$ python3 -q
>>> import numpy as np
>>> np.set_printoptions(precision=3, suppress=True, linewidth=100, floatmode="fixed")
>>> F = np.array([[0.0, 1.0, 1.0, 1.0, 1.0, 1.0, 1.0],
...     [1.0, 0.0, 1.0, 1.0, 1.0, 1.0, 1.0],
...     [1.0, 1.0, 0.0, 1.0, 1.0, 1.0, 1.0],
...     [1.0, 1.0, 1.0, 0.0, 1.0, 1.0, 1.0],
...     [1.0, 1.0, 1.0, 1.0, 0.0, 1.0, 1.0],
...     [1.0, 1.0, 1.0, 1.0, 1.0, 0.0, 1.0],
...     [1.0, 1.0, 1.0, 1.0, 1.0, 1.0, 0.0]])
>>> F
array([[0.000, 1.000, 1.000, 1.000, 1.000, 1.000, 1.000],
       [1.000, 0.000, 1.000, 1.000, 1.000, 1.000, 1.000],
       [1.000, 1.000, 0.000, 1.000, 1.000, 1.000, 1.000],
       [1.000, 1.000, 1.000, 0.000, 1.000, 1.000, 1.000],
       [1.000, 1.000, 1.000, 1.000, 0.000, 1.000, 1.000],
       [1.000, 1.000, 1.000, 1.000, 1.000, 0.000, 1.000],
       [1.000, 1.000, 1.000, 1.000, 1.000, 1.000, 0.000]])
>>> # symmetric
>>> np.fft.fft(F[0])
array([ 6.000+0.000j, -1.000+0.000j, -1.000+0.000j, -1.000+0.000j, -1.000+0.000j, -1.000+0.000j,
       -1.000+0.000j])
>>> f = np.array([2, 1, 2, 2, 0, -2, 1])
>>> M2 = F + np.outer(f, np.eye(7)[2])
>>> round(float(np.linalg.det(M2) / np.linalg.det(F)), 3), round(float(1 + np.linalg.solve(F, f)[2]), 3)
(0.0, 0.0)
>>> np.linalg.matrix_rank(np.linalg.inv(M2) - np.linalg.inv(F), tol=1e-8)
np.int64(5)
>>> np.linalg.matrix_rank(M2 - F)
np.int64(1)
>>> M2 = np.linalg.inv(F)
>>> print(np.round(F @ M2, 3) + 0)
[[1.000 0.000 0.000 0.000 0.000 0.000 0.000]
 [0.000 1.000 0.000 0.000 0.000 0.000 0.000]
 [0.000 0.000 1.000 0.000 0.000 0.000 0.000]
 [0.000 0.000 0.000 1.000 0.000 0.000 0.000]
 [0.000 0.000 0.000 0.000 1.000 0.000 0.000]
 [0.000 0.000 0.000 0.000 0.000 1.000 0.000]
 [0.000 0.000 0.000 0.000 0.000 0.000 1.000]]
>>> np.allclose(M2, F.T)
False
>>> print(np.round(np.linalg.inv(M2), 3) + 0)
[[0.000 1.000 1.000 1.000 1.000 1.000 1.000]
 [1.000 0.000 1.000 1.000 1.000 1.000 1.000]
 [1.000 1.000 0.000 1.000 1.000 1.000 1.000]
 [1.000 1.000 1.000 0.000 1.000 1.000 1.000]
 [1.000 1.000 1.000 1.000 0.000 1.000 1.000]
 [1.000 1.000 1.000 1.000 1.000 0.000 1.000]
 [1.000 1.000 1.000 1.000 1.000 1.000 0.000]]
>>> M2
array([[-0.833,  0.167,  0.167,  0.167,  0.167,  0.167,  0.167],
       [ 0.167, -0.833,  0.167,  0.167,  0.167,  0.167,  0.167],
       [ 0.167,  0.167, -0.833,  0.167,  0.167,  0.167,  0.167],
       [ 0.167,  0.167,  0.167, -0.833,  0.167,  0.167,  0.167],
       [ 0.167,  0.167,  0.167,  0.167, -0.833,  0.167,  0.167],
       [ 0.167,  0.167,  0.167,  0.167,  0.167, -0.833,  0.167],
       [ 0.167,  0.167,  0.167,  0.167,  0.167,  0.167, -0.833]])
>>> np.linalg.det(F) * M2
array([[-5.000,  1.000,  1.000,  1.000,  1.000,  1.000,  1.000],
       [ 1.000, -5.000,  1.000,  1.000,  1.000,  1.000,  1.000],
       [ 1.000,  1.000, -5.000,  1.000,  1.000,  1.000,  1.000],
       [ 1.000,  1.000,  1.000, -5.000,  1.000,  1.000,  1.000],
       [ 1.000,  1.000,  1.000,  1.000, -5.000,  1.000,  1.000],
       [ 1.000,  1.000,  1.000,  1.000,  1.000, -5.000,  1.000],
       [ 1.000,  1.000,  1.000,  1.000,  1.000,  1.000, -5.000]])
>>> (np.abs(M2) > 1e-9).astype(int)
array([[1, 1, 1, 1, 1, 1, 1],
       [1, 1, 1, 1, 1, 1, 1],
       [1, 1, 1, 1, 1, 1, 1],
       [1, 1, 1, 1, 1, 1, 1],
       [1, 1, 1, 1, 1, 1, 1],
       [1, 1, 1, 1, 1, 1, 1],
       [1, 1, 1, 1, 1, 1, 1]])
>>> M2 = F / np.linalg.norm(F, axis=1, keepdims=True)
>>> cov = M2 @ M2.T
>>> np.argwhere(np.triu(np.abs(cov) > 0.95, 1))
array([], shape=(0, 2), dtype=int64)
>>> cov
array([[1.000, 0.833, 0.833, 0.833, 0.833, 0.833, 0.833],
       [0.833, 1.000, 0.833, 0.833, 0.833, 0.833, 0.833],
       [0.833, 0.833, 1.000, 0.833, 0.833, 0.833, 0.833],
       [0.833, 0.833, 0.833, 1.000, 0.833, 0.833, 0.833],
       [0.833, 0.833, 0.833, 0.833, 1.000, 0.833, 0.833],
       [0.833, 0.833, 0.833, 0.833, 0.833, 1.000, 0.833],
       [0.833, 0.833, 0.833, 0.833, 0.833, 0.833, 1.000]])
>>> np.linalg.norm(M2, axis=1)
array([1.000, 1.000, 1.000, 1.000, 1.000, 1.000, 1.000])
>>> K = -2 * np.eye(5) + np.eye(5, k=1)
>>> K
array([[-2.000,  1.000,  0.000,  0.000,  0.000],
       [ 0.000, -2.000,  1.000,  0.000,  0.000],
       [ 0.000,  0.000, -2.000,  1.000,  0.000],
       [ 0.000,  0.000,  0.000, -2.000,  1.000],
       [ 0.000,  0.000,  0.000,  0.000, -2.000]])
>>> M2 = K / np.sqrt((K ** 2).mean(axis=1, keepdims=True))
>>> np.linalg.matrix_rank(K - K.mean(axis=1, keepdims=True))
np.int64(4)
>>> print(np.linalg.norm(M2, axis=1))
[2.236 2.236 2.236 2.236 2.236]
>>> K - K.mean(axis=1, keepdims=True)
array([[-1.800,  1.200,  0.200,  0.200,  0.200],
       [ 0.200, -1.800,  1.200,  0.200,  0.200],
       [ 0.200,  0.200, -1.800,  1.200,  0.200],
       [ 0.200,  0.200,  0.200, -1.800,  1.200],
       [ 0.400,  0.400,  0.400,  0.400, -1.600]])
>>> print(M2[2])
[ 0.000  0.000 -2.000  1.000  0.000]
>>> np.linalg.matrix_rank(M2) == np.linalg.matrix_rank(K)
np.True_
>>> E = np.load("dump.npy")
>>> print(E)
[[ 2  0 -3 -3]
 [-3  3  0  0]
 [-3 -1 -1  1]
 [-2  0 -2  1]]
>>> W = np.array([[2, 2, 3], [-2, -3, 1], [-1, 2, 2], [0, -1, 0]])
>>> beta = np.array([4, 4, -2])
>>> hid = np.maximum(E @ W + beta, 0)
>>> hid
array([[11,  5,  0],
       [ 0,  0,  0],
       [ 1,  0,  0],
       [ 2,  0,  0]])
>>> np.linalg.matrix_rank(hid)
np.int64(2)
>>> (hid > 0).mean(axis=0)
array([0.750, 0.250, 0.000])
>>> C = np.array([[2, 8, -3], [6, 8, 2], [-2, -1, 0]])
>>> hid @ C
array([[ 52, 128, -23],
       [  0,   0,   0],
       [  2,   8,  -3],
       [  4,  16,  -6]])
>>> print((hid @ C).round(6).argmax(axis=1))
[1 0 1 1]
>>> W @ C
array([[ 10,  29,  -2],
       [-24, -41,   0],
       [  6,   6,   7],
       [ -6,  -8,  -2]])
>>> def softmax(z):
...     e = np.exp(z - z.max(axis=-1, keepdims=True))
...     return e / e.sum(axis=-1, keepdims=True)
... 
>>> np.round(softmax(hid[0]), 3) + 0
array([0.998, 0.002, 0.000])
>>> np.round(softmax(10 * hid[0]), 3) + 0
array([1.000, 0.000, 0.000])
>>> scores = hid @ hid.T / np.sqrt(3)
>>> np.round(softmax(scores), 3) + 0
array([[1.000, 0.000, 0.000, 0.000],
       [0.250, 0.250, 0.250, 0.250],
       [0.990, 0.002, 0.003, 0.005],
       [1.000, 0.000, 0.000, 0.000]])
>>> arr = np.load("mat.npy")
>>> arr
array([[  2.166,  -1.343,   6.153,  -4.941,  -0.643],
       [ -2.231,   4.084,   2.014,   2.169,  -3.908],
       [ -0.870,   0.868,   0.168,   1.127,   1.736],
       [ -2.028,   3.410,   2.898,   1.318,   1.077],
       [ -1.415,  -0.522,  -6.507,   3.125,   2.011],
       [  3.109,  -4.565,  -3.476,  -0.071,  -2.419],
       [  5.323,  -3.596,   8.223,  -6.906,  -7.063],
       [  0.002,   2.251,   6.949,  -3.710,  -2.961],
       [ -6.689,   3.771, -11.358,   8.299,  11.694],
       [  1.787,  -2.806,  -4.277,   1.324,  -4.412],
       [ -2.479,   4.672,   5.774,  -1.754,  -2.039],
       [ -1.254,   1.979,   1.720,  -0.521,   0.795],
       [ -2.257,   2.548,  -0.193,   1.666,   3.750],
       [ -2.399,   1.164,  -2.706,   2.419,   6.506],
       [ -1.825,   1.481,  -1.686,   0.185,   0.326],
       [ -5.224,   5.260,  -2.753,   4.801,   5.629],
       [ -4.809,   5.055,  -1.496,   3.298,   5.066],
       [  1.799,  -0.296,   5.064,  -2.757,  -3.405],
       [ -1.944,   3.593,   0.743,   1.473,  -3.700],
       [ -2.576,   2.171,  -4.707,   3.179,  -0.533],
       [ -4.495,   4.556,  -3.865,   4.813,   4.814],
       [  6.153,  -4.773,   6.553,  -5.723, -10.135],
       [ -1.312,   3.709,   2.843,   0.898,  -5.578],
       [  1.578,   0.968,   7.527,  -4.118,  -4.587],
       [ -0.400,   0.269,   1.276,  -0.793,   3.897],
       [  3.465,  -3.403,   3.031,  -3.447,  -5.114],
       [ -1.547,   3.312,   2.868,   1.747,  -0.007],
       [  1.758,  -2.620,  -0.876,   0.620,   2.327],
       [  2.119,  -2.597,   2.579,  -2.105,   1.763],
       [ -3.083,   4.751,   2.405,   1.904,   1.849],
       [ -2.568,   2.533,  -0.256,   1.563,   3.655]])
>>> idx = arr[:, 0] > np.median(arr[:, 0])
>>> f = arr[idx].mean(axis=0) - arr[~idx].mean(axis=0)
>>> ((arr - arr.mean(axis=0)) @ f > 0).astype(int)
array([1, 0, 0, 0, 0, 1, 1, 1, 0, 1, 1, 0, 0, 0, 0, 0, 0, 1, 0, 0, 0, 1, 1, 1, 0, 1, 0, 1, 1, 0, 0])
>>> np.argsort(-np.abs(f).round(6), kind="stable")
array([0, 4, 3, 1, 2])
>>> f
array([ 4.668, -4.304,  4.074, -4.588, -4.648])
>>> W = np.array([[6, 6], [9, 4], [8, 1], [8, 9], [2, 4]])
>>> beta = np.array([7, 8])
>>> hid = np.maximum(arr @ W + beta, 0)
>>> (hid > 0).mean(axis=0)
array([0.710, 0.677])
>>> np.linalg.matrix_rank(hid)
np.int64(2)
>>> C = np.array([[3, 2, 1], [-2, -1, 2]])
>>> (hid @ C).round(6).argmax(axis=1)
array([0, 0, 2, 0, 2, 0, 0, 0, 2, 0, 0, 0, 2, 2, 2, 2, 2, 0, 0, 2, 2, 0, 0, 0, 2, 0, 0, 2, 0, 2, 2])
>>> W @ C
array([[ 6,  6, 18],
       [19, 14, 17],
       [22, 15, 10],
       [ 6,  7, 26],
       [-2,  0, 10]])
